>>> import numpy as np
>>> from numpy import linalg as LA
>>> np.set_printoptions(precision=3, suppress=True, linewidth=200)
>>> rd = lambda a: np.round(a, 3) + 0
>>> rng = np.random.default_rng(3266)
>>> F = np.triu(rng.random((2, 2)) < 1.2, 1).astype(int)
>>> F = F + F.T
>>> F
array([[0, 1],
       [1, 0]])
>>> vec = np.array([0, 2])
>>> target = F @ vec
>>> coef, lr = np.zeros(2), 1 / LA.norm(F, 2) ** 2
>>> for i in range(50):
...     coef -= lr * F.T @ (F @ coef - target)
...     if i % 10 == 0: print(i, round(LA.norm(F @ coef - target), 3))
... 
0 0.0
10 0.0
20 0.0
30 0.0
40 0.0
>>> rd(LA.cond(F))
np.float64(1.0)
>>> X = np.load("case16.npy")
>>> X
array([[ 0, -1,  0, -1],
       [-3,  1, -3,  1],
       [ 0, -1,  0, -1],
       [-3,  1, -3,  1]])
>>> rank = LA.matrix_rank(X)
>>> rank
np.int64(2)
>>> null = LA.svd(X)[2][rank:].T
>>> rd(null @ null.T)
array([[ 0.5,  0. , -0.5,  0. ],
       [ 0. ,  0.5,  0. , -0.5],
       [-0.5,  0. ,  0.5,  0. ],
       [ 0. , -0.5,  0. ,  0.5]])
>>> null.shape
(4, 2)
>>> LA.matrix_rank(X.T @ X), LA.matrix_rank(X @ X.T)
(np.int64(2), np.int64(2))
>>> LA.lstsq(X[:-1].T, X[-1])[2]
np.int32(2)
>>> np.abs(np.diag(LA.qr(X)[1])) > 1e-9
array([ True,  True, False, False])
>>> np.allclose(X[:-1].T @ LA.lstsq(X[:-1].T, X[-1])[0], X[-1])
True
>>> left, sig, Vt = LA.svd(X)
>>> vecs = Vt[:(sig > 1e-8).sum()]
>>> vec = X[3] + -1 * X[1] + rng.integers(2) * np.eye(4)[2]
>>> vec
array([0., 0., 0., 0.])
>>> LA.matrix_rank(np.vstack([X, vec]))
np.int64(2)
>>> rd(LA.norm(vec - vecs.T @ vecs @ vec))
np.float64(0.0)
>>> F.sum(axis=1)
array([1, 1])
>>> rd(np.sort(np.abs(LA.eigvals(F)))[::-1])
array([1., 1.])
>>> p = np.eye(2)[0]
>>> for _ in range(5):
...     p = p @ F
...     print(p.round(3))
... 
[0. 1.]
[1. 0.]
[0. 1.]
[1. 0.]
[0. 1.]
